% python3 -q
>>> import numpy as np
>>> from numpy import linalg as LA
>>> np.set_printoptions(precision=4, suppress=True, linewidth=140, floatmode="fixed")
>>> arr = np.array([[0, 1, 2, 2], [2, 0, 2, 2], [1, 0, 2, 2], [0, 2, 1, 1]])
>>> print(arr)
[[0 1 2 2]
 [2 0 2 2]
 [1 0 2 2]
 [0 2 1 1]]
>>> print(np.argsort(-LA.norm(arr, axis=0).round(6), kind="stable")[:3])
[2 3 0]
>>> print(np.round(LA.norm(arr, 2) / LA.norm(arr), 4))
0.915
>>> left, sig, Vt = LA.svd(arr)
>>> V = Vt[:(sig > 1e-8).sum()]
>>> rng = np.random.default_rng(499028)
>>> vec = arr[0] + -1 * arr[3] + rng.integers(2) * np.eye(4)[1]
>>> print(vec)
[0.0000 0.0000 1.0000 1.0000]
>>> print(np.diag(V.T @ V))
[1.0000 1.0000 0.5000 0.5000]
>>> left, sig, Vt = LA.svd(arr)
>>> print(np.argmax(sig[:-1] / (sig[1:] + 1e-6)) + 1)
3
>>> B = left[:, :3] @ np.diag(sig[:3]) @ Vt[:3]
>>> print(round(LA.norm(arr - B, 2), 4), round(sig[3], 4))
0.0 0.0
>>> print(round(float(np.abs(arr - B).max()), 4))
0.0
>>> print(LA.matrix_rank(arr, rtol=0.05))
3
>>> print(np.round(LA.norm(arr - B) / LA.norm(arr), 4))
0.0
>>> feats = np.loadtxt("test8.csv", delimiter=",")
>>> print(feats)
[[ 0.0053  8.8671 -3.9808]
 [ 0.0159  9.0890 -4.0212]
 [-0.1405  9.0892 -3.8951]
 [ 0.1023  8.7791 -3.9019]
 [-0.1645  9.0558 -3.9108]
 [-0.0753  9.0581 -3.7588]
 [ 0.2142  8.9845 -4.0726]
 [-5.9896 -1.9954 -5.0629]
 [-6.0536 -2.0678 -4.9981]
 [-6.1577 -1.8558 -4.7532]
 [-5.9781 -2.0506 -5.2611]
 [-6.0772 -2.1094 -4.8500]
 [-5.9752 -2.2062 -4.9738]
 [-6.1793 -2.2085 -4.9093]]
>>> cen = (feats - feats.mean(axis=0)) / feats.std(axis=0)
>>> print(cen.std(axis=0))
[1.0000 1.0000 1.0000]
>>> print(np.argwhere(np.abs(cen) > 2))
[]
>>> b = LA.lstsq(np.delete(cen, 0, axis=1), cen[:, 0])[0]
>>> print(round(float(1 - np.var(cen[:, 0] - np.delete(cen, 0, axis=1) @ b)), 4))
0.9983
>>> print(np.abs(b).argmax())
0
>>> print(b)
[ 1.0880 -0.0916]
>>> dist = LA.norm(feats[:, None] - feats[None], axis=-1)
>>> print(np.flatnonzero(dist[13] < dist.mean() / 2))
[ 7  8  9 10 11 12 13]
>>> print(LA.matrix_rank(dist ** 2))
5
>>> labels = feats[:, 0] > np.median(feats[:, 0])
>>> f = feats[labels].mean(axis=0) - feats[~labels].mean(axis=0)
>>> print(f)
[ 6.0526 11.0595  1.0382]
>>> B = np.c_[feats[:, :1] @ np.array([[3]]), np.array([-1, -2, 0, -2, 2, -1, -2, -1, 2, 1, -1, -1, 0, 1])]
>>> print(B)
[[  0.0159  -1.0000]
 [  0.0477  -2.0000]
 [ -0.4215   0.0000]
 [  0.3069  -2.0000]
 [ -0.4935   2.0000]
 [ -0.2259  -1.0000]
 [  0.6426  -2.0000]
 [-17.9688  -1.0000]
 [-18.1608   2.0000]
 [-18.4731   1.0000]
 [-17.9343  -1.0000]
 [-18.2316  -1.0000]
 [-17.9256   0.0000]
 [-18.5379   1.0000]]
>>> print(LA.matrix_rank(np.c_[feats, B]))
4
>>> print(np.round(LA.norm(B - feats @ LA.lstsq(feats, B)[0], axis=0), 4) + 0)
[0.0000 3.7985]
>>> C = feats[[8, 2]].astype(float)
>>> for _ in range(5):
...     labels = LA.norm(feats[:, None] - C, axis=-1).argmin(axis=1)
...     C = np.array([feats[labels == j].mean(axis=0) for j in range(2)])
... 
>>> print(labels)
[1 1 1 1 1 1 1 0 0 0 0 0 0 0]
>>> print(C)
[[-6.0587 -2.0705 -4.9726]
 [-0.0061  8.9890 -3.9345]]
>>> f = np.array([2, 2, 2, 2])
>>> J = np.array([np.roll(f, i) for i in range(4)])
>>> print(J)
[[2 2 2 2]
 [2 2 2 2]
 [2 2 2 2]
 [2 2 2 2]]
>>> rk = LA.matrix_rank(J)
>>> print(rk)
1
>>> null = LA.svd(J)[2][rk:].T
>>> print([int(LA.matrix_rank(J[:i])) for i in range(1, len(J) + 1)])
[1, 1, 1, 1]
>>> print([int(LA.matrix_rank(J[:, :j + 1])) for j in range(4)])
[1, 1, 1, 1]
>>> print([int(LA.matrix_rank(np.delete(J, i, axis=0))) for i in range(4)])
[1, 1, 1, 1]
>>> print(np.allclose(J @ null, 0))
True
>>> A = np.loadtxt("dump.csv", delimiter=",")
>>> print(A)
[[1.0000 0.5000 0.2500 0.1250]
 [0.5000 1.0000 0.5000 0.2500]
 [0.2500 0.5000 1.0000 0.5000]
 [0.1250 0.2500 0.5000 1.0000]]
>>> labels = rng.permutation(4)
>>> B = A[:, labels] * rng.choice([-1, 1], 4)
>>> print(B)
[[-1.0000 -0.1250 -0.5000 -0.2500]
 [-0.5000 -0.2500 -1.0000 -0.5000]
 [-0.2500 -0.5000 -0.5000 -1.0000]
 [-0.1250 -1.0000 -0.2500 -0.5000]]
>>> left, _, Vt = LA.svd(A.T @ B)
>>> print(labels)
[0 3 1 2]
>>> print(np.round(left @ Vt, 4) + 0)
[[-1.0000  0.0000  0.0000  0.0000]
 [ 0.0000  0.0000 -1.0000  0.0000]
 [ 0.0000  0.0000  0.0000 -1.0000]
 [ 0.0000 -1.0000  0.0000  0.0000]]
>>> W0 = np.loadtxt("w.csv", delimiter=",")
>>> print(W0)
[[ 0.0000  2.0000  0.0000  2.0000  0.0000  2.0000]
 [ 2.0000  3.0000  2.0000  3.0000  2.0000  3.0000]
 [ 2.0000 -3.0000  2.0000 -3.0000  2.0000 -3.0000]
 [ 0.0000  2.0000  0.0000  2.0000  0.0000  2.0000]
 [ 2.0000  3.0000  2.0000  3.0000  2.0000  3.0000]
 [ 2.0000 -3.0000  2.0000 -3.0000  2.0000 -3.0000]]
>>> print(W0 - W0[0])
[[ 0.0000  0.0000  0.0000  0.0000  0.0000  0.0000]
 [ 2.0000  1.0000  2.0000  1.0000  2.0000  1.0000]
 [ 2.0000 -5.0000  2.0000 -5.0000  2.0000 -5.0000]
 [ 0.0000  0.0000  0.0000  0.0000  0.0000  0.0000]
 [ 2.0000  1.0000  2.0000  1.0000  2.0000  1.0000]
 [ 2.0000 -5.0000  2.0000 -5.0000  2.0000 -5.0000]]
>>> print(np.count_nonzero(W0))
30
>>> print(W0.sum(axis=0))
[8.0000 4.0000 8.0000 4.0000 8.0000 4.0000]
>>> print(W0.shape)
(6, 6)
>>> rk = LA.matrix_rank(W0)
>>> print(rk)
2
>>> null = LA.svd(W0)[2][rk:].T
>>> print([int(LA.matrix_rank(W0[:i])) for i in range(1, len(W0) + 1)])
[1, 2, 2, 2, 2, 2]
>>> print([int(LA.matrix_rank(np.delete(W0, i, axis=0))) for i in range(6)])
[2, 2, 2, 2, 2, 2]
>>> print(np.round(null @ null.T, 4) + 0)
[[ 0.6667  0.0000 -0.3333  0.0000 -0.3333  0.0000]
 [ 0.0000  0.6667  0.0000 -0.3333  0.0000 -0.3333]
 [-0.3333  0.0000  0.6667  0.0000 -0.3333  0.0000]
 [ 0.0000 -0.3333  0.0000  0.6667  0.0000 -0.3333]
 [-0.3333  0.0000 -0.3333  0.0000  0.6667  0.0000]
 [ 0.0000 -0.3333  0.0000 -0.3333  0.0000  0.6667]]
